$ python3 -q
>>> import numpy as np
>>> from numpy import linalg as LA
>>> np.set_printoptions(suppress=True, linewidth=140)
>>> m1 = np.loadtxt("x.csv", delimiter=",")
>>> print(m1)
[[  4.06  -7.81  -7.09  -8.24  -6.31]
 [  3.73  -7.41  -4.5    2.02  -5.29]
 [  2.5  -24.4   16.4    0.3   -3.81]
 [ -1.41  15.2  -11.29  -3.58   2.04]
 [  4.08  -2.01  -9.58  12.29  -5.39]
 [  1.52 -10.     5.31   1.09  -2.22]
 [ -2.    -9.    13.8  -11.92   2.3 ]
 [ -6.38  13.     8.1   -0.26   9.28]
 [ -0.31  20.62 -19.47   2.02   0.72]
 [ -3.44   9.79   2.67   7.92   5.29]
 [  0.39  -4.99   4.17   2.91  -0.5 ]
 [  4.02  -9.17  -2.3   10.4   -5.39]
 [ -0.13 -17.8   18.01  -1.98  -0.06]
 [  1.58 -17.42  11.32  -5.89  -2.73]
 [ -4.47  21.41  -6.52   1.01   6.68]
 [  1.31  11.74 -17.61  -8.21  -2.08]
 [  4.8   -8.23  -7.42   1.7   -6.92]
 [ -4.93   7.43   8.    -5.01   6.91]
 [ -0.21  21.65 -21.51  -2.02   0.39]
 [  3.03 -17.83   7.9   -0.73  -4.49]
 [  1.97  17.78 -24.59   0.3   -2.7 ]
 [  0.41   7.77  -9.19   0.08  -0.5 ]]
>>> Uu, sig, Vh = LA.svd(m1)
>>> print(sig.round(2))
[82.33 41.7  25.89  0.1   0.08]
>>> M2 = Uu[:, :3] @ np.diag(sig[:3]) @ Vh[:3]
>>> LA.matrix_rank(M2)
np.int64(3)
>>> print(np.round(LA.norm(m1 - M2) / LA.norm(m1), 2))
0.0
>>> A = np.load("m.npy")
>>> A
array([[1.  , 0.9 , 0.81, 0.73, 0.66],
       [0.9 , 1.  , 0.9 , 0.81, 0.73],
       [0.81, 0.9 , 1.  , 0.9 , 0.81],
       [0.73, 0.81, 0.9 , 1.  , 0.9 ],
       [0.66, 0.73, 0.81, 0.9 , 1.  ]])
>>> # symmetric
>>> w, vecs = LA.eigh(A)
>>> np.round(vecs.T @ vecs, 2) + 0
array([[1., 0., 0., 0., 0.],
       [0., 1., 0., 0., 0.],
       [0., 0., 1., 0., 0.],
       [0., 0., 0., 1., 0.],
       [0., 0., 0., 0., 1.]])
>>> np.round(LA.eigvalsh(A @ A), 2) + 0
array([ 0.  ,  0.01,  0.02,  0.2 , 18.18])
>>> w.round(2)
array([0.06, 0.08, 0.15, 0.45, 4.26])
>>> np.unique(w.round(6) + 0, return_counts=True)[1]
array([1, 1, 1, 1, 1])
>>> (w > 1e-8).sum(), (w < -1e-8).sum()
(np.int64(5), np.int64(0))
>>> np.round(LA.eigvalsh(A + -2 * np.eye(5)), 2)
array([-1.94, -1.92, -1.85, -1.55,  2.26])
>>> x0 = np.array([8, 4, -5, 3, 8])
>>> (A @ x0).argmax()
np.int64(0)
>>> LA.norm(A @ x0) <= LA.norm(A, 2) * LA.norm(x0) + 1e-9
np.True_
>>> A @ np.ones(5)
array([4.1 , 4.34, 4.42, 4.34, 4.1 ])
>>> print(np.round(np.einsum("ij,j->i", A, x0), 2))
[15.02 14.97 14.26 14.78 14.85]
>>> print(np.sign((A @ x0).round(6)))
[1. 1. 1. 1. 1.]
>>> np.round((A * x0).sum(axis=1), 2)
array([15.02, 14.97, 14.26, 14.78, 14.85])
>>> q, vecs = LA.qr(A[:, :4])[0], LA.qr(A[:, 4:])[0]
>>> sig = LA.svd(q.T @ vecs, compute_uv=False)
>>> sig.round(2)
array([1.])
>>> np.round(np.degrees(np.arccos(sig.clip(0, 1))), 2)
array([4.37])
>>> np.round(LA.norm(q @ q.T - vecs @ vecs.T, 2), 2)
np.float64(1.0)
>>> feats = np.load("dump.npy")
>>> print(feats)
[[-1.  0.  0.  0.]
 [ 0. -1. -2. -2.]
 [ 0. -2. -1. -2.]
 [ 0. -2. -2. -1.]]
>>> w, vecs = LA.eigh(feats)
>>> w.round(2)
array([-5., -1.,  1.,  1.])
>>> np.round(vecs.T @ vecs, 2) + 0
array([[1., 0., 0., 0.],
       [0., 1., 0., 0.],
       [0., 0., 1., 0.],
       [0., 0., 0., 1.]])
>>> (w > 1e-8).sum(), (w < -1e-8).sum()
(np.int64(2), np.int64(2))
>>> np.round(LA.eigvalsh(feats + -1 * np.eye(4)), 2) + 0
array([-6., -2.,  0.,  0.])
>>> def softmax(z):
...     e = np.exp(z - z.max(axis=-1, keepdims=True))
...     return e / e.sum(axis=-1, keepdims=True)
... 
>>> np.round(softmax(A[3]), 2)
array([0.17, 0.19, 0.21, 0.23, 0.21])
>>> np.round(softmax(10 * A[3]), 2)
array([0.03, 0.08, 0.19, 0.51, 0.19])
>>> S = A @ A.T / np.sqrt(5)
>>> np.round(softmax(S)[3] @ A, 2)
array([0.82, 0.87, 0.89, 0.87, 0.82])
>>> np.round(softmax(S + np.triu(np.full(S.shape, -np.inf), 1)), 2)
array([[1.  , 0.  , 0.  , 0.  , 0.  ],
       [0.48, 0.52, 0.  , 0.  , 0.  ],
       [0.31, 0.34, 0.35, 0.  , 0.  ],
       [0.23, 0.25, 0.26, 0.26, 0.  ],
       [0.18, 0.2 , 0.21, 0.21, 0.19]])
>>> x0 = np.array([-3, 1, -3, 3])
>>> rhs = feats @ x0
>>> beta, lr = np.zeros(4), 1 / LA.norm(feats, 2) ** 2
>>> for i in range(250):
...     beta -= lr * feats.T @ (feats @ beta - rhs)
...     if i % 50 == 0: print(i, round(LA.norm(feats @ beta - rhs), 2))
... 
0 5.05
50 0.66
100 0.09
150 0.01
200 0.0
>>> beta.round(2)
array([-3.,  1., -3.,  3.])
>>> w, vecs = LA.eig(feats)
>>> print(np.round(feats @ vecs[:, 0] - w[0] * vecs[:, 0], 2) + 0)
[0. 0. 0. 0.]
>>> np.round(np.sort(LA.eigvals(LA.inv(feats))), 2)
array([-1. , -0.2,  1. ,  1. ])
>>> M2 = feats[0, 0] * feats[1:] - np.outer(feats[1:, 0], feats[0])
>>> print(M2)
[[0. 1. 2. 2.]
 [0. 2. 1. 2.]
 [0. 2. 2. 1.]]
>>> LA.matrix_rank(M2), LA.matrix_rank(feats)
(np.int64(3), np.int64(4))
>>> feats[:, 0] / feats[0, 0]
array([ 1., -0., -0., -0.])
>>> np.flatnonzero(~M2.round(6).any(axis=1))
array([], dtype=int64)
>>> mat = np.array([[1.0, 9.0, 8.0, 0.0, 5.0],
...     [-1.0, 7.0, -4.0, -1.0, -2.0],
...     [-9.0, -2.0, -3.0, 4.0, -5.0],
...     [0.0, 0.0, 0.0, -2.0, -2.0],
...     [0.0, 0.0, 0.0, -2.0, -2.0]])
>>> # rank 4
>>> np.round(LA.eigvals(mat), 2) + 0
array([-1.9+9.27j, -1.9-9.27j,  8.8+0.j  ,  0. +0.j  , -4. +0.j  ])
>>> np.round(LA.det(2 * mat), 2), round(float(LA.det(mat)), 2)
(np.float64(0.0), 0.0)
>>> np.round(LA.eigvals(mat).sum().real, 2)
np.float64(1.0)
>>> round(LA.det(mat.T), 2)
np.float64(0.0)
>>> np.einsum("ij,ji->", mat, mat)
np.float64(-71.0)
>>> np.round(np.poly(mat), 2) + 0
array([    1.,    -1.,    36.,  -564., -3152.,     0.])
>>> Uu, sig, Vh = LA.svd(mat)
>>> vecs = Vh[:(sig > 1e-8).sum()]
>>> rng = np.random.default_rng(691)
>>> x0 = mat[0] + 4 * mat[2] + rng.integers(2) * np.eye(5)[3]
>>> print(x0)
[-35.   1.  -4.  16. -15.]
>>> print(np.allclose(vecs.T @ vecs @ x0, x0))
True
>>> LA.matrix_rank(np.vstack([mat, x0]))
np.int64(4)
>>> rk = LA.matrix_rank(mat)
>>> rk
np.int64(4)
>>> ns = LA.svd(mat)[2][rk:].T
>>> np.round(ns[:, 0] / ns[np.abs(ns[:, 0]).round(6).argmax(), 0], 2)
array([ 0.85,  0.17,  0.33,  1.  , -1.  ])
>>> [int(LA.matrix_rank(mat[:, :j + 1])) for j in range(5)]
[1, 2, 3, 4, 4]
>>> np.round(mat @ ns, 2) + 0
array([[0.],
       [0.],
       [0.],
       [0.],
       [0.]])
>>> print([int(LA.matrix_rank(mat[:i])) for i in range(1, len(mat) + 1)])
[1, 2, 3, 4, 4]
>>> LA.matrix_rank(mat.T @ mat), LA.matrix_rank(mat @ mat.T)
(np.int64(4), np.int64(4))
>>> np.allclose(mat @ ns, 0)
True
